>>> import numpy as np
>>> np.set_printoptions(suppress=True, linewidth=100)
>>> X = np.load("data.npy")
>>> X
array([[ 0.8 ,  0.5 ,  3.15],
       [-1.7 , -0.7 , -6.85],
       [ 2.4 , -0.2 ,  9.56],
       [ 0.7 , -0.2 ,  2.7 ],
       [-0.2 ,  1.2 , -0.75],
       [ 1.2 ,  0.  ,  4.78],
       [ 0.4 ,  1.7 ,  1.61],
       [ 0.3 , -0.4 ,  1.17],
       [-1.7 ,  0.6 , -6.77],
       [-0.3 , -1.4 , -1.11],
       [-0.8 ,  0.  , -3.13],
       [ 0.  ,  1.4 ,  0.02],
       [ 1.4 ,  0.7 ,  5.58],
       [-0.9 , -1.  , -3.63],
       [-1.8 ,  0.  , -7.25]])
>>> idx = X[:, 0] > np.median(X[:, 0])
>>> f = X[idx].mean(axis=0) - X[~idx].mean(axis=0)
>>> idx.astype(int)
array([1, 0, 1, 1, 0, 1, 1, 1, 0, 0, 0, 0, 1, 0, 0])
>>> C = X[[12, 7]].astype(float)
>>> for _ in range(3):
...     idx = np.linalg.norm(X[:, None] - C, axis=-1).argmin(axis=1)
...     C = np.array([X[idx == j].mean(axis=0) for j in range(2)])
... 
>>> idx
array([0, 1, 0, 0, 1, 0, 0, 1, 1, 1, 1, 1, 0, 1, 1])
>>> np.round(C[1] - C[0], 2)
array([-1.94, -0.45, -7.71])
>>> M = np.diag(np.array([-2, -2, 1, 0, 1])) + -3 * np.eye(5, k=1) + -3 * np.eye(5, k=-1)
>>> M
array([[-2., -3.,  0.,  0.,  0.],
       [-3., -2., -3.,  0.,  0.],
       [ 0., -3.,  1., -3.,  0.],
       [ 0.,  0., -3.,  0., -3.],
       [ 0.,  0.,  0., -3.,  1.]])
>>> # equal to its transpose
>>> rng = np.random.default_rng(79801)
>>> idx = rng.permutation(5)
>>> idx
array([3, 1, 0, 2, 4])
>>> Y = M[idx][:, idx]
>>> round(float(np.linalg.det(Y)), 2), round(float(np.linalg.det(M[idx])), 2)
(-72.0, -72.0)
>>> np.round(np.sort(np.abs(np.linalg.eigvals(Y))), 2)
array([0.27, 2.43, 3.45, 5.3 , 6.01])
>>> np.trace(Y)
np.float64(-2.0)
